In [1]: import numpy as np

In [2]: np.set_printoptions(precision=2, suppress=True, linewidth=120, floatmode="fixed")

In [3]: W0 = np.array([[-0.3, -0.6, -0.3, 0.5, 0.7, 0.6, 0.4],
   ...:     [1.3, 1.4, 2.4, -2.5, -0.5, 0.0, -1.2],
   ...:     [-0.3, -0.2, -0.1, 1.5, 1.4, -1.6, -0.4],
   ...:     [0.5, -0.7, -1.2, 1.0, 1.5, -0.4, -0.5]])

In [4]: W0
Out[4]: 
array([[-0.30, -0.60, -0.30,  0.50,  0.70,  0.60,  0.40],
       [ 1.30,  1.40,  2.40, -2.50, -0.50,  0.00, -1.20],
       [-0.30, -0.20, -0.10,  1.50,  1.40, -1.60, -0.40],
       [ 0.50, -0.70, -1.20,  1.00,  1.50, -0.40, -0.50]])

In [5]: u = np.array([-1, 2])

In [6]: np.correlate(W0[2], W0[1], "full")
Out[6]: array([ 0.36,  0.24,  0.27, -0.95, -1.85,  0.52, -4.88,  0.50,  9.53,  1.07, -1.38, -2.64, -0.52])

In [7]: np.array([np.convolve(row, u, "same") for row in W0])
Out[7]: 
array([[ 0.30,  0.00, -0.90, -1.10,  0.30,  0.80,  0.80],
       [-1.30,  1.20,  0.40,  7.30, -4.50, -1.00,  1.20],
       [ 0.30, -0.40, -0.30, -1.70,  1.60,  4.40, -2.80],
       [-0.50,  1.70, -0.20, -3.40,  0.50,  3.40, -0.30]])

In [8]: np.convolve(W0[2], u)
Out[8]: array([ 0.30, -0.40, -0.30, -1.70,  1.60,  4.40, -2.80, -0.80])

In [9]: x0 = np.array([-1, 1, -3, -3, 1, -3, -1])

In [10]: x0 @ W0
---------------------------------------------------------------------------
ValueError                                Traceback (most recent call last)
Cell In[10], line 1
----> 1 x0 @ W0

ValueError: matmul: Input operand 1 has a mismatch in its core dimension 0, with gufunc signature (n?,k),(k,m?)->(n?,m?) (size 4 is different from 7)

In [11]: np.linalg.norm(W0 @ x0) <= np.linalg.norm(W0, 2) * np.linalg.norm(x0) + 1e-9
Out[11]: np.True_

In [12]: W0 @ np.eye(7)[0]
Out[12]: array([-0.30,  1.30, -0.30,  0.50])

In [13]: W0 @ np.ones(7)
Out[13]: array([1.00, 0.90, 0.30, 0.20])

In [14]: (W0 * x0).sum(axis=1)
Out[14]: array([-2.40,  1.10,  2.50,  2.60])

In [15]: out = np.array([[2, 5, 5, 0, 5, 2],
    ...:     [3, 3, 5, 4, 5, 3],
    ...:     [5, 4, 3, 0, 2, 2],
    ...:     [4, 4, 0, 3, 3, 0],
    ...:     [5, 3, 3, 0, 5, 0],
    ...:     [0, 4, 5, 2, 5, 3]])

In [16]: m1 = np.tril(out)

In [17]: m1
Out[17]: 
array([[2, 0, 0, 0, 0, 0],
       [3, 3, 0, 0, 0, 0],
       [5, 4, 3, 0, 0, 0],
       [4, 4, 0, 3, 0, 0],
       [5, 3, 3, 0, 5, 0],
       [0, 4, 5, 2, 5, 3]])

In [18]: # triangular: eigenvalues sit on the diagonal

In [19]: np.sort(np.linalg.eigvals(m1))
Out[19]: array([2.00, 3.00, 3.00, 3.00, 3.00, 5.00])

In [20]: np.linalg.matrix_rank(m1 - m1[0, 0] * np.eye(6))
Out[20]: np.int64(5)

In [21]: np.prod(np.diag(m1)), round(np.linalg.det(m1), 2)
Out[21]: (np.int64(810), np.float64(810.0))

In [22]: x0 = np.array([0, 1, 0, 0, 0, 2])

In [23]: h1 = np.maximum(m1 @ x0, 0)

In [24]: np.flatnonzero(h1 > 1e-9)
Out[24]: array([1, 2, 3, 4, 5])

In [25]: np.maximum(m1 @ x0, 0) - np.maximum(-m1 @ x0, 0)
Out[25]: array([ 0,  3,  4,  4,  3, 10])

In [26]: m1.T @ h1
Out[26]: array([60, 90, 71, 32, 65, 30])

In [27]: h1
Out[27]: array([ 0,  3,  4,  4,  3, 10])

In [28]: F = np.array([[-1, 0, -1], [-2, 0, -1], [-1, 0, -1]])

In [29]: u, v = W0[2], W0[0]

In [30]: np.round(u @ v, 2)
Out[30]: np.float64(0.85)

In [31]: pr = (u @ v) / (u @ u) * u

In [32]: pr
Out[32]: array([-0.04, -0.02, -0.01,  0.18,  0.17, -0.19, -0.05])

In [33]: round(np.linalg.norm(u + v) ** 2 + np.linalg.norm(u - v) ** 2, 2)
Out[33]: np.float64(17.74)

In [34]: v - pr
Out[34]: array([-0.26, -0.58, -0.29,  0.32,  0.53,  0.79,  0.45])

In [35]: np.linalg.matrix_rank(np.outer(u, v))
Out[35]: np.int64(1)

In [36]: left, sig, VT = np.linalg.svd(F)

In [37]: np.argmax(sig[:-1] / (sig[1:] + 1e-6)) + 1
Out[37]: np.int64(2)

In [38]: out = left[:, :2] @ np.diag(sig[:2]) @ VT[:2]

In [39]: round(float(np.abs(F - out).max()), 2)
Out[39]: 0.0

In [40]: np.round(np.linalg.norm(F - out) / np.linalg.norm(F), 2)
Out[40]: np.float64(0.0)

In [41]: out
Out[41]: 
array([[-1.00,  0.00, -1.00],
       [-2.00,  0.00, -1.00],
       [-1.00,  0.00, -1.00]])

In [42]: np.round(np.linalg.norm(F - out, 2), 2), sig[2]
Out[42]: (np.float64(0.0), np.float64(0.0))

In [43]: theta = np.radians(120)

In [44]: R = np.eye(3)

In [45]: R[1, 1] = R[2, 2] = np.cos(theta)

In [46]: R[1, 2], R[2, 1] = -np.sin(theta), np.sin(theta)

In [47]: R
Out[47]: 
array([[ 1.00,  0.00,  0.00],
       [ 0.00, -0.50, -0.87],
       [ 0.00,  0.87, -0.50]])

In [48]: out = F @ R.T

In [49]: np.allclose(F @ F.T, out @ out.T)
Out[49]: True

In [50]: np.linalg.lstsq(F[:-1].T, F[-1])[2]
Out[50]: np.int32(2)

In [51]: round(np.trace(np.linalg.pinv(F) @ F), 2)
Out[51]: np.float64(2.0)

In [52]: F @ np.linalg.pinv(F) @ F
Out[52]: 
array([[-1.00,  0.00, -1.00],
       [-2.00,  0.00, -1.00],
       [-1.00,  0.00, -1.00]])

In [53]: try:
    ...:     np.linalg.inv(F)
    ...: except np.linalg.LinAlgError as e:
    ...:     print("failed:", e)
    ...: 
failed: Singular matrix

In [54]: M = np.array([[-0.64, -0.51, -0.94, 1.01],
    ...:     [-1.9, -0.5, -0.4, -1.2],
    ...:     [0.3, -0.6, 2.3, -0.6],
    ...:     [-0.8, -0.5, 1.7, -0.3],
    ...:     [-0.6, -0.5, -0.9, 1.0],
    ...:     [0.3, -1.2, -0.1, -0.4]])

In [55]: q, evecs = np.linalg.qr(M[:, :2])[0], np.linalg.qr(M[:, 2:])[0]

In [56]: sig = np.linalg.svd(q.T @ evecs, compute_uv=False)

In [57]: np.degrees(np.arccos(sig.clip(0, 1)))
Out[57]: array([65.08, 78.49])

In [58]: sig
Out[58]: array([0.42, 0.20])

In [59]: round(np.linalg.norm(q @ q.T - evecs @ evecs.T, 2), 2)
Out[59]: np.float64(0.98)

In [60]: (sig > 0.9).sum()
Out[60]: np.int64(0)

In [61]: x0 = np.array([6, 6, 6, 9])

In [62]: rhs = M @ x0

In [63]: beta, lr = np.zeros(4), 1 / np.linalg.norm(M, 2) ** 2

In [64]: for i in range(300):
    ...:     beta -= lr * M.T @ (M @ beta - rhs)
    ...:     if i % 50 == 0: print(i, round(np.linalg.norm(M @ beta - rhs), 2))
    ...: 
0 15.55
50 0.0
100 0.0
150 0.0
200 0.0
250 0.0

In [65]: round(np.linalg.cond(M), 2)
Out[65]: np.float64(2.68)
